$ ipython --no-banner

In [1]: import numpy as np

In [2]: from numpy import linalg as LA

In [3]: np.set_printoptions(suppress=True, linewidth=100)

In [4]: rd = lambda a: np.round(a, 1) + 0

In [5]: F = np.loadtxt("a.csv", delimiter=",")

In [6]: print(F)
[[ 5.  6.  7.  8.  9.]
 [10. 11. 12. 13. 14.]]

In [7]: LA.cond(F) > 100
Out[7]: np.False_

In [8]: np.argsort(-LA.norm(F, axis=0).round(6), kind="stable")[:3]
Out[8]: array([4, 3, 2])

In [9]: rd(LA.norm(F, 2) / LA.norm(F))
Out[9]: np.float64(1.0)

In [10]: U, s, Vh = LA.svd(F)

In [11]: print(rd(s))
[31.4  1.1]

In [12]: Y = U[:, :1] @ np.diag(s[:1]) @ Vh[:1]

In [13]: rd(np.abs(F - Y).max())
Out[13]: np.float64(0.7)

In [14]: LA.matrix_rank(Y)
Out[14]: np.int64(1)

In [15]: M = np.loadtxt("run6.csv", delimiter=",")

In [16]: M
Out[16]: 
array([[ 1., -1.,  1., -1.,  1., -1.,  1., -1.],
       [ 1., -1., -1.,  1.,  1., -1., -1.,  1.],
       [ 1., -1.,  1., -1., -1.,  1., -1.,  1.]])

In [17]: x0 = np.array([0, 0, 2, 1, -1, 2, 1, -2])

In [18]: print((M * x0).sum(axis=1))
[ 1. -7.  1.]

In [19]: print(M * x0)
[[ 0. -0.  2. -1. -1. -2.  1.  2.]
 [ 0. -0. -2.  1. -1. -2. -1. -2.]
 [ 0. -0.  2. -1.  1.  2. -1. -2.]]

In [20]: print(LA.norm(M @ x0) <= LA.norm(M, 2) * LA.norm(x0) + 1e-9)
True

In [21]: np.einsum("ij,j->i", M, x0)
Out[21]: array([ 1., -7.,  1.])

In [22]: print(M @ np.eye(8)[5])
[-1. -1.  1.]

In [23]: print((M @ x0).argmax())
0

In [24]: print(np.sign((M @ x0).round(6)))
[ 1. -1.  1.]

In [25]: x0 @ M
---------------------------------------------------------------------------
ValueError                                Traceback (most recent call last)
Cell In[25], line 1
----> 1 x0 @ M

ValueError: matmul: Input operand 1 has a mismatch in its core dimension 0, with gufunc signature (n?,k),(k,m?)->(n?,m?) (size 3 is different from 8)

In [26]: M @ x0
Out[26]: array([ 1., -7.,  1.])

In [27]: E = np.loadtxt("w.csv", delimiter=",")

In [28]: E
Out[28]: 
array([[5., 0., 0., 0., 0.],
       [0., 8., 0., 0., 0.],
       [0., 0., 4., 0., 0.],
       [0., 0., 0., 7., 0.],
       [0., 0., 0., 0., 1.]])

In [29]: x0 = np.ones(5)

In [30]: for _ in range(5):
    ...:     x0 = E @ x0
    ...:     x0 /= LA.norm(x0)
    ...:     print(round(x0 @ E @ x0, 1))
    ...: 
6.7
7.3
7.5
7.7
7.8

In [31]: rd(x0)
Out[31]: array([0.1, 0.9, 0. , 0.5, 0. ])

In [32]: print([int(LA.matrix_rank(LA.matrix_power(E, p))) for p in range(1, 6)])
[5, 5, 5, 5, 5]

In [33]: np.prod(np.diag(E)), rd(LA.det(E))
Out[33]: (np.float64(1120.0), np.float64(1120.0))

In [34]: m1 = np.load("case3.npy")

In [35]: m1
Out[35]: 
array([[7, 1, 0, 0, 0, 0],
       [6, 7, 0, 0, 0, 0],
       [6, 1, 0, 0, 0, 0],
       [0, 0, 7, 1, 0, 0],
       [0, 0, 6, 7, 0, 0],
       [0, 0, 6, 1, 0, 0],
       [0, 0, 0, 0, 7, 1],
       [0, 0, 0, 0, 6, 7],
       [0, 0, 0, 0, 6, 1]])

In [36]: th = np.radians(180)

In [37]: Rm = np.eye(6)

In [38]: Rm[1, 1] = Rm[5, 5] = np.cos(th)

In [39]: Rm[1, 5], Rm[5, 1] = -np.sin(th), np.sin(th)

In [40]: rd(Rm)
Out[40]: 
array([[ 1.,  0.,  0.,  0.,  0.,  0.],
       [ 0., -1.,  0.,  0.,  0.,  0.],
       [ 0.,  0.,  1.,  0.,  0.,  0.],
       [ 0.,  0.,  0.,  1.,  0.,  0.],
       [ 0.,  0.,  0.,  0.,  1.,  0.],
       [ 0.,  0.,  0.,  0.,  0., -1.]])

In [41]: Y = m1 @ Rm.T

In [42]: print(np.allclose(m1 @ m1.T, Y @ Y.T))
True

In [43]: print(np.abs(Y - m1).max(axis=0))
[ 0. 14.  0.  0.  0. 14.]

In [44]: rd(Y)
Out[44]: 
array([[ 7., -1.,  0.,  0.,  0.,  0.],
       [ 6., -7.,  0.,  0.,  0.,  0.],
       [ 6., -1.,  0.,  0.,  0.,  0.],
       [ 0.,  0.,  7.,  1.,  0.,  0.],
       [ 0.,  0.,  6.,  7.,  0.,  0.],
       [ 0.,  0.,  6.,  1.,  0.,  0.],
       [ 0.,  0.,  0.,  0.,  7., -1.],
       [ 0.,  0.,  0.,  0.,  6., -7.],
       [ 0.,  0.,  0.,  0.,  6., -1.]])

In [45]: rd(LA.det(Rm)), np.trace(Rm)
Out[45]: (np.float64(1.0), np.float64(2.0))

In [46]: f = np.array([2, 0, 0])

In [47]: np.correlate(m1[2], m1[5], "full")
Out[47]: array([ 0,  0,  6, 37,  6,  0,  0,  0,  0,  0,  0])

In [48]: np.array([np.convolve(row, f, "same") for row in m1])
Out[48]: 
array([[ 2,  0,  0,  0,  0,  0],
       [14,  0,  0,  0,  0,  0],
       [ 2,  0,  0,  0,  0,  0],
       [ 0, 14,  2,  0,  0,  0],
       [ 0, 12, 14,  0,  0,  0],
       [ 0, 12,  2,  0,  0,  0],
       [ 0,  0,  0, 14,  2,  0],
       [ 0,  0,  0, 12, 14,  0],
       [ 0,  0,  0, 12,  2,  0]])

In [49]: x0 = np.array([0, -1, -2, 2, -2, -3])

In [50]: y = m1 @ x0

In [51]: b, lr = np.zeros(6), 1 / LA.norm(m1, 2) ** 2

In [52]: for i in range(50):
    ...:     b -= lr * m1.T @ (m1 @ b - y)
    ...:     if i % 10 == 0: print(i, round(LA.norm(m1 @ b - y), 1))
    ...: 
0 13.0
10 3.0
20 0.7
30 0.2
40 0.0

In [53]: rd(b)
Out[53]: array([ 0., -1., -2.,  2., -2., -3.])

In [54]: cov = m1.T @ m1

In [55]: cov
Out[55]: 
array([[121,  55,   0,   0,   0,   0],
       [ 55,  51,   0,   0,   0,   0],
       [  0,   0, 121,  55,   0,   0],
       [  0,   0,  55,  51,   0,   0],
       [  0,   0,   0,   0, 121,  55],
       [  0,   0,   0,   0,  55,  51]])

In [56]: LA.matrix_rank(cov)
Out[56]: np.int64(6)

In [57]: W0 = np.load("mat.npy")

In [58]: W0
Out[58]: 
array([[ 2,  3,  2,  2,  0],
       [ 2, -3,  1,  1,  0],
       [ 3,  1,  3, -4,  0],
       [-4,  0,  3,  2,  0],
       [ 0,  0,  0,  0, -2]])

In [59]: rd(LA.det(W0[::-1]))
Out[59]: np.float64(994.0)

In [60]: rd(LA.det(W0.T))
Out[60]: np.float64(994.0)

In [61]: rd(LA.eigvals(W0).sum().real)
Out[61]: np.float64(2.0)

In [62]: print(np.einsum("ii->", W0))
2

In [63]: np.einsum("ij,ji->", W0, W0)
Out[63]: np.int64(16)

In [64]: np.kron(np.eye(2, dtype=int), W0)
Out[64]: 
array([[ 2,  3,  2,  2,  0,  0,  0,  0,  0,  0],
       [ 2, -3,  1,  1,  0,  0,  0,  0,  0,  0],
       [ 3,  1,  3, -4,  0,  0,  0,  0,  0,  0],
       [-4,  0,  3,  2,  0,  0,  0,  0,  0,  0],
       [ 0,  0,  0,  0, -2,  0,  0,  0,  0,  0],
       [ 0,  0,  0,  0,  0,  2,  3,  2,  2,  0],
       [ 0,  0,  0,  0,  0,  2, -3,  1,  1,  0],
       [ 0,  0,  0,  0,  0,  3,  1,  3, -4,  0],
       [ 0,  0,  0,  0,  0, -4,  0,  3,  2,  0],
       [ 0,  0,  0,  0,  0,  0,  0,  0,  0, -2]])

In [65]: U, s = LA.svd(W0)
---------------------------------------------------------------------------
ValueError                                Traceback (most recent call last)
Cell In[65], line 1
----> 1 U, s = LA.svd(W0)

ValueError: too many values to unpack (expected 2)

In [66]: U, s, Vh = LA.svd(W0, full_matrices=False)

In [67]: rd(s / s[0])
Out[67]: array([1. , 0.8, 0.6, 0.6, 0.3])

In [68]: print(rd(U.T @ W0 @ Vh.T))
[[6.7 0.  0.  0.  0. ]
 [0.  5.1 0.  0.  0. ]
 [0.  0.  3.8 0.  0. ]
 [0.  0.  0.  3.8 0. ]
 [0.  0.  0.  0.  2. ]]

In [69]: print((s > 1e-8).sum())
5

In [70]: U.shape, s.shape, Vh.shape
Out[70]: ((5, 5), (5,), (5, 5))

In [71]: rd(Vh @ Vh.T)
Out[71]: 
array([[1., 0., 0., 0., 0.],
       [0., 1., 0., 0., 0.],
       [0., 0., 1., 0., 0.],
       [0., 0., 0., 1., 0.],
       [0., 0., 0., 0., 1.]])

In [72]: rd(np.sqrt((s ** 2).sum())), rd(LA.norm(W0))
Out[72]: (np.float64(10.2), np.float64(10.2))

In [73]: Q = W0.astype(float).copy()

In [74]: for j in range(5):
    ...:     Q[:, j] -= Q[:, :j] @ (Q[:, :j].T @ Q[:, j])
    ...:     Q[:, j] /= LA.norm(Q[:, j])
    ...: 

In [75]: rd(Q.T @ W0)
Out[75]: 
array([[ 5.7,  0.5,  0.5, -2.4,  0. ],
       [ 0. ,  4.3,  1.3,  0.1,  0. ],
       [ 0. ,  0. ,  4.6,  0. ,  0. ],
       [ 0. ,  0. ,  0. ,  4.4,  0. ],
       [ 0. ,  0. ,  0. ,  0. ,  2. ]])

In [76]: X = np.loadtxt("out4.csv", delimiter=",")

In [77]: rd(X)
Out[77]: 
array([[  0. ,  -0.1,  -0.1,   0.1],
       [  0. ,   2.1, -12.1,  -7. ],
       [ -0.1,   4.2,   4. ,  14. ]])

In [78]: W = np.array([[3, -4], [-2, -3], [1, 0], [4, 5]])

In [79]: b = np.array([0, 0])

In [80]: hid = np.maximum(X @ W + b, 0)

In [81]: LA.matrix_rank(hid)
Out[81]: np.int64(2)

In [82]: (hid > 0).astype(int)
Out[82]: 
array([[1, 1],
       [0, 0],
       [1, 1]])

In [83]: rd((hid > 0).mean(axis=0))
Out[83]: array([0.7, 0.7])

In [84]: cent = np.array([[3, 2, 2], [-2, -3, 0]])

In [85]: (hid @ cent).round(6).argmax(axis=1)
Out[85]: array([2, 0, 2])
